% ipython --no-banner

In [1]: import numpy as np

In [2]: np.set_printoptions(suppress=True, linewidth=100)

In [3]: tidy = lambda a: np.round(a, 3) + 0

In [4]: feats = np.load("m.npy")

In [5]: print(tidy(feats))
[[ 1.683  1.086 -9.621 -0.459 -8.321]
 [-0.052  0.972 -3.815 -0.001 -3.841]
 [-0.059  0.968 -3.79  -0.001 -3.819]
 [-0.141  0.918 -3.495 -0.005 -3.56 ]
 [-0.28   0.809 -2.956 -0.023 -3.072]
 [-0.372  0.707 -2.545 -0.046 -2.685]
 [-0.414  0.647 -2.331 -0.06  -2.477]
 [-0.474  0.524 -1.932 -0.091 -2.078]
 [-0.47   0.232 -1.1   -0.146 -1.189]
 [-0.445  0.186 -0.966 -0.148 -1.04 ]
 [-0.394  0.126 -0.775 -0.144 -0.828]
 [-0.354  0.093 -0.66  -0.136 -0.701]
 [-0.249  0.039 -0.423 -0.106 -0.441]
 [ 0.09   0.004  0.131  0.047  0.129]
 [ 0.342  0.048  0.475  0.196  0.45 ]
 [ 0.542  0.109  0.737  0.331  0.677]
 [ 1.156  0.405  1.535  0.815  1.298]
 [ 2.311  1.262  3.171  1.948  2.379]
 [ 2.322  1.272  3.188  1.96   2.389]
 [ 2.98   1.891  4.227  2.71   3.007]
 [ 6.904  6.943 12.075  8.367  7.16 ]
 [ 8.341  9.252 15.607 10.854  8.923]
 [ 9.921 12.02  19.855 13.803 11.013]
 [10.871 13.793 22.587 15.678 12.344]]

In [6]: # rows and columns are dependent

In [7]: print(tidy(np.linalg.norm(feats, 2)))
58.034

In [8]: print(tidy(feats[0] @ feats[12]))
7.405

In [9]: print(np.linalg.norm(feats, axis=1).argmax())
23

In [10]: A2 = np.array([[-2, 1], [3, 3], [2, -1], [-1, 0], [1, -2]])

In [11]: print(np.linalg.matrix_rank(np.vstack([feats, A2.T])))
5

In [12]: print(np.linalg.matrix_rank(feats @ A2))
2

In [13]: cov = np.cov(feats, rowvar=False)

In [14]: print(np.argwhere(np.triu(np.abs(np.corrcoef(feats.T)) > 0.8, 1)))
[[0 1]
 [0 2]
 [0 3]
 [0 4]
 [1 2]
 [1 3]
 [1 4]
 [2 3]
 [2 4]
 [3 4]]

In [15]: print(tidy(np.corrcoef(feats.T)))
[[1.    0.972 0.938 0.984 0.893]
 [0.972 1.    0.927 0.992 0.858]
 [0.938 0.927 1.    0.965 0.988]
 [0.984 0.992 0.965 1.    0.915]
 [0.893 0.858 0.988 0.915 1.   ]]

In [16]: Uu, sig, vt = np.linalg.svd(feats)

In [17]: print(tidy(sig))
[58.034 12.999  3.177  0.     0.   ]

In [18]: A2 = Uu[:, :3] @ np.diag(sig[:3]) @ vt[:3]

In [19]: print(tidy(np.abs(feats - A2).max()))
0.0

In [20]: print(np.linalg.matrix_rank(A2))
3

In [21]: dist = np.linalg.norm(feats[:, None] - feats[None], axis=-1)

In [22]: print(np.linalg.matrix_rank(dist ** 2))
5

In [23]: print(np.unravel_index(dist.round(6).argmax(), dist.shape))
(np.int64(0), np.int64(23))

In [24]: print((dist + 1e9 * np.eye(24)).round(6).argmin(axis=1))
[ 1  2  1  2  5  6  5  6  9  8 11 10 11 14 15 14 15 18 17 18 21 20 23 22]

In [25]: print(dist.mean(axis=1).argmax())
23

In [26]: print(dist.shape)
(24, 24)

In [27]: Q, _ = np.linalg.qr(np.array([[-0.2, -0.7, -0.3], [1.1, -0.5, -1.0], [0.0, -0.8, 0.5]]))

In [28]: E = Q[:, :3]

In [29]: print(tidy(E))
[[-0.179 -0.686 -0.705]
 [ 0.984 -0.125 -0.128]
 [ 0.    -0.717  0.697]]

In [30]: # orthonormal columns

In [31]: x0 = np.array([-1, 2, 3])

In [32]: print(tidy(np.linalg.norm(x0)), tidy(np.linalg.norm(E @ x0)))
3.742 3.742

In [33]: print([p for p in range(1, 25) if np.allclose(np.linalg.matrix_power(E, p), np.eye(3))])
[]

In [34]: print(tidy(np.abs(np.linalg.eigvals(E))))
[1. 1. 1.]

In [35]: rng = np.random.default_rng(95040)

In [36]: idx = rng.integers(0, 2, 5)

In [37]: data = (idx[:, None] == idx) * -2 + np.eye(5)

In [38]: print(data)
[[-1. -2.  0.  0.  0.]
 [-2. -1.  0.  0.  0.]
 [ 0.  0. -1. -2. -2.]
 [ 0.  0. -2. -1. -2.]
 [ 0.  0. -2. -2. -1.]]

In [39]: # 2 blocks once reordered

In [40]: w, evecs = np.linalg.eigh(data)

In [41]: print(np.unique(w.round(6) + 0, return_counts=True)[1])
[1 1 3]

In [42]: print(tidy(w.sum()), np.trace(data))
-5.0 -5.0

In [43]: print((w > 1e-8).sum(), (w < -1e-8).sum())
3 2

In [44]: print(data @ data)
[[5. 4. 0. 0. 0.]
 [4. 5. 0. 0. 0.]
 [0. 0. 9. 8. 8.]
 [0. 0. 8. 9. 8.]
 [0. 0. 8. 8. 9.]]

In [45]: print((data != 0).astype(int))
[[1 1 0 0 0]
 [1 1 0 0 0]
 [0 0 1 1 1]
 [0 0 1 1 1]
 [0 0 1 1 1]]

In [46]: print((np.linalg.matrix_power((data != 0) + (data.T != 0) + np.eye(5), 5) > 0).astype(int))
[[1 1 0 0 0]
 [1 1 0 0 0]
 [0 0 1 1 1]
 [0 0 1 1 1]
 [0 0 1 1 1]]

In [47]: print(tidy(np.linalg.det(data)))
15.0

In [48]: A = np.array([[-3, -1, -1, -1, 1],
    ...:     [2, -3, 1, -1, 3],
    ...:     [1, -1, 2, 1, -2],
    ...:     [-1, -2, 0, -3, -3],
    ...:     [-2, 3, -1, 3, 1]])

In [49]: A[:, 2] = -3 * A[:, 0]

In [50]: print(A)
[[-3 -1  9 -1  1]
 [ 2 -3 -6 -1  3]
 [ 1 -1 -3  1 -2]
 [-1 -2  3 -3 -3]
 [-2  3  6  3  1]]

In [51]: # rank 4

In [52]: u, g = A[2], A[0]

In [53]: print(u @ g)
-32

In [54]: print(u @ u)
16

In [55]: pr = (u @ g) / (u @ u) * u

In [56]: print(np.linalg.matrix_rank(np.outer(u, g)))
1
